% python3 -q
>>> import numpy as np
>>> np.set_printoptions(precision=1, suppress=True, linewidth=100)
>>> tidy = lambda a: np.round(a, 1) + 0
>>> data = np.loadtxt("test11.csv", delimiter=",")
>>> data
array([[ 3.,  0.,  0.,  0.,  0.,  0.,  0.,  0.,  0.],
       [-3.,  5.,  0.,  0.,  0.,  0.,  0.,  0.,  0.],
       [ 5.,  3.,  1.,  0.,  0.,  0.,  0.,  0.,  0.],
       [ 3.,  4., -3., -1.,  0.,  0.,  0.,  0.,  0.],
       [ 5.,  3.,  1.,  5., -5.,  0.,  0.,  0.,  0.],
       [ 4.,  5., -2.,  3.,  4., -2.,  0.,  0.,  0.],
       [-2.,  2., -1.,  1., -5.,  1.,  0.,  0.,  0.],
       [-1.,  4.,  0.,  2.,  1.,  1., -2., -4.,  0.],
       [-5.,  3.,  0.,  5., -2.,  1., -3.,  0., -1.]])
>>> # rows and columns are dependent
>>> np.unravel_index(np.abs(data).argmax(), data.shape)
(np.int64(1), np.int64(1))
>>> data - data[0]
array([[ 0.,  0.,  0.,  0.,  0.,  0.,  0.,  0.,  0.],
       [-6.,  5.,  0.,  0.,  0.,  0.,  0.,  0.,  0.],
       [ 2.,  3.,  1.,  0.,  0.,  0.,  0.,  0.,  0.],
       [ 0.,  4., -3., -1.,  0.,  0.,  0.,  0.,  0.],
       [ 2.,  3.,  1.,  5., -5.,  0.,  0.,  0.,  0.],
       [ 1.,  5., -2.,  3.,  4., -2.,  0.,  0.,  0.],
       [-5.,  2., -1.,  1., -5.,  1.,  0.,  0.,  0.],
       [-4.,  4.,  0.,  2.,  1.,  1., -2., -4.,  0.],
       [-8.,  3.,  0.,  5., -2.,  1., -3.,  0., -1.]])
>>> data.sum(axis=1)
array([ 3.,  2.,  9.,  3.,  9., 12., -4.,  1., -2.])
>>> tidy(np.linalg.svd(data, compute_uv=False))
array([12.9, 11.4,  8.6,  5.4,  4. ,  2.9,  1.8,  0. ,  0. ])
>>> X = np.load("case11.npy")
>>> tidy(X)
array([[0.3, 0.1, 0.2, 0.1, 0.2, 0. , 0.2, 0. , 0.2],
       [0.1, 0.1, 0.1, 0. , 0.1, 0. , 0.1, 0. , 0.1],
       [0.2, 0.1, 0.2, 0.1, 0.1, 0. , 0.2, 0. , 0.2],
       [0.1, 0. , 0.1, 0. , 0. , 0. , 0.1, 0. , 0.1],
       [0.2, 0.1, 0.1, 0. , 0.1, 0. , 0.1, 0. , 0.1],
       [0. , 0. , 0. , 0. , 0. , 0. , 0. , 0. , 0. ],
       [0.2, 0.1, 0.2, 0.1, 0.1, 0. , 0.2, 0. , 0.2],
       [0. , 0. , 0. , 0. , 0. , 0. , 0. , 0. , 0. ],
       [0.2, 0.1, 0.2, 0.1, 0.1, 0. , 0.2, 0. , 0.2]])
>>> x0 = np.array([0, 2, 1, 4, 5, 0, 2, 1, 4])
>>> print(tidy(np.eye(9) - X))
[[ 0.7 -0.1 -0.2 -0.1 -0.2  0.  -0.2  0.  -0.2]
 [-0.1  0.9 -0.1  0.  -0.1  0.  -0.1  0.  -0.1]
 [-0.2 -0.1  0.8 -0.1 -0.1  0.  -0.2  0.  -0.2]
 [-0.1  0.  -0.1  1.   0.   0.  -0.1  0.  -0.1]
 [-0.2 -0.1 -0.1  0.   0.9  0.  -0.1  0.  -0.1]
 [ 0.   0.   0.   0.   0.   1.   0.   0.   0. ]
 [-0.2 -0.1 -0.2 -0.1 -0.1  0.   0.8  0.  -0.2]
 [ 0.   0.   0.   0.   0.   0.   0.   1.   0. ]
 [-0.2 -0.1 -0.2 -0.1 -0.1  0.  -0.2  0.   0.8]]
>>> np.trace(X)
np.float64(1.0)
>>> tidy(X @ x0)
array([3. , 1.3, 2.4, 0.8, 1.9, 0.3, 2.4, 0.3, 2.4])
>>> tidy(np.trace(np.linalg.pinv(X) @ X))
np.float64(1.0)
>>> np.abs(np.diag(np.linalg.qr(X)[1])) > 1e-9
array([ True, False, False, False, False, False, False, False, False])
>>> rng = np.random.default_rng(314953)
>>> idx = rng.permutation(9)
>>> idx
array([1, 4, 0, 2, 8, 3, 5, 7, 6])
>>> B = X[idx][:, idx]
>>> np.trace(B)
np.float64(1.0)
>>> np.allclose(B, X)
False
>>> U, s, Vt = np.linalg.svd(X)
>>> print(np.argmax(s[:-1] / (s[1:] + 1e-6)) + 1)
1
>>> B = U[:, :1] @ np.diag(s[:1]) @ Vt[:1]
>>> np.linalg.matrix_rank(B)
np.int64(1)
>>> tidy(np.abs(X - B).max())
np.float64(0.0)
>>> tidy(np.linalg.norm(X - B) / np.linalg.norm(X))
np.float64(0.0)
>>> tidy(np.linalg.norm(X - B, 2)), tidy(s[1])
(np.float64(0.0), np.float64(0.0))
>>> tidy(B)
array([[0.3, 0.1, 0.2, 0.1, 0.2, 0. , 0.2, 0. , 0.2],
       [0.1, 0.1, 0.1, 0. , 0.1, 0. , 0.1, 0. , 0.1],
       [0.2, 0.1, 0.2, 0.1, 0.1, 0. , 0.2, 0. , 0.2],
       [0.1, 0. , 0.1, 0. , 0. , 0. , 0.1, 0. , 0.1],
       [0.2, 0.1, 0.1, 0. , 0.1, 0. , 0.1, 0. , 0.1],
       [0. , 0. , 0. , 0. , 0. , 0. , 0. , 0. , 0. ],
       [0.2, 0.1, 0.2, 0.1, 0.1, 0. , 0.2, 0. , 0.2],
       [0. , 0. , 0. , 0. , 0. , 0. , 0. , 0. , 0. ],
       [0.2, 0.1, 0.2, 0.1, 0.1, 0. , 0.2, 0. , 0.2]])
>>> gram = B.T @ B
>>> np.trace(gram), tidy((B ** 2).sum())
(np.float64(1.0), np.float64(1.0))
>>> tidy(np.linalg.eigvalsh(gram)[::-1])
array([1., 0., 0., 0., 0., 0., 0., 0., 0.])
>>> tidy(gram)
array([[0.3, 0.1, 0.2, 0.1, 0.2, 0. , 0.2, 0. , 0.2],
       [0.1, 0.1, 0.1, 0. , 0.1, 0. , 0.1, 0. , 0.1],
       [0.2, 0.1, 0.2, 0.1, 0.1, 0. , 0.2, 0. , 0.2],
       [0.1, 0. , 0.1, 0. , 0. , 0. , 0.1, 0. , 0.1],
       [0.2, 0.1, 0.1, 0. , 0.1, 0. , 0.1, 0. , 0.1],
       [0. , 0. , 0. , 0. , 0. , 0. , 0. , 0. , 0. ],
       [0.2, 0.1, 0.2, 0.1, 0.1, 0. , 0.2, 0. , 0.2],
       [0. , 0. , 0. , 0. , 0. , 0. , 0. , 0. , 0. ],
       [0.2, 0.1, 0.2, 0.1, 0.1, 0. , 0.2, 0. , 0.2]])
>>> tidy(np.linalg.svd(B, compute_uv=False) ** 2)
array([1., 0., 0., 0., 0., 0., 0., 0., 0.])
>>> print(np.allclose(gram, gram.T))
True
>>> (B @ B.T).shape
(9, 9)
>>> M = np.load("data.npy")
>>> M
array([[  0,  -3,  -2,  -3,   1,  -3,   3,   3,  -4],
       [  3,   0,  -1,  -6,  -8,  -6,   5,   0,  -1],
       [  2,   1,   0,   7,  -4,   8,  -2,   3,   1],
       [  3,   6,  -7,   0,  10,  -5,   1,   0,   3],
       [ -1,   8,   4, -10,   0,  -3,  -7,  -2,   7],
       [  3,   6,  -8,   5,   3,   0,   4,   2,   1],
       [ -3,  -5,   2,  -1,   7,  -4,   0,  -9,  -6],
       [ -3,   0,  -3,   0,   2,  -2,   9,   0,   4],
       [  4,   1,  -1,  -3,  -7,  -1,   6,  -4,   0]])
>>> # looks like rank 8
>>> U, s, Vt = np.linalg.svd(M)
>>> tidy(s)
array([19.6, 19.6, 17.8, 17.8,  8.3,  8.3,  2.2,  2.2,  0. ])
>>> B = U[:, :8] @ np.diag(s[:8]) @ Vt[:8]
>>> tidy(np.abs(M - B).max())
np.float64(0.0)
>>> tidy(np.linalg.norm(M - B) / np.linalg.norm(M))
np.float64(0.0)
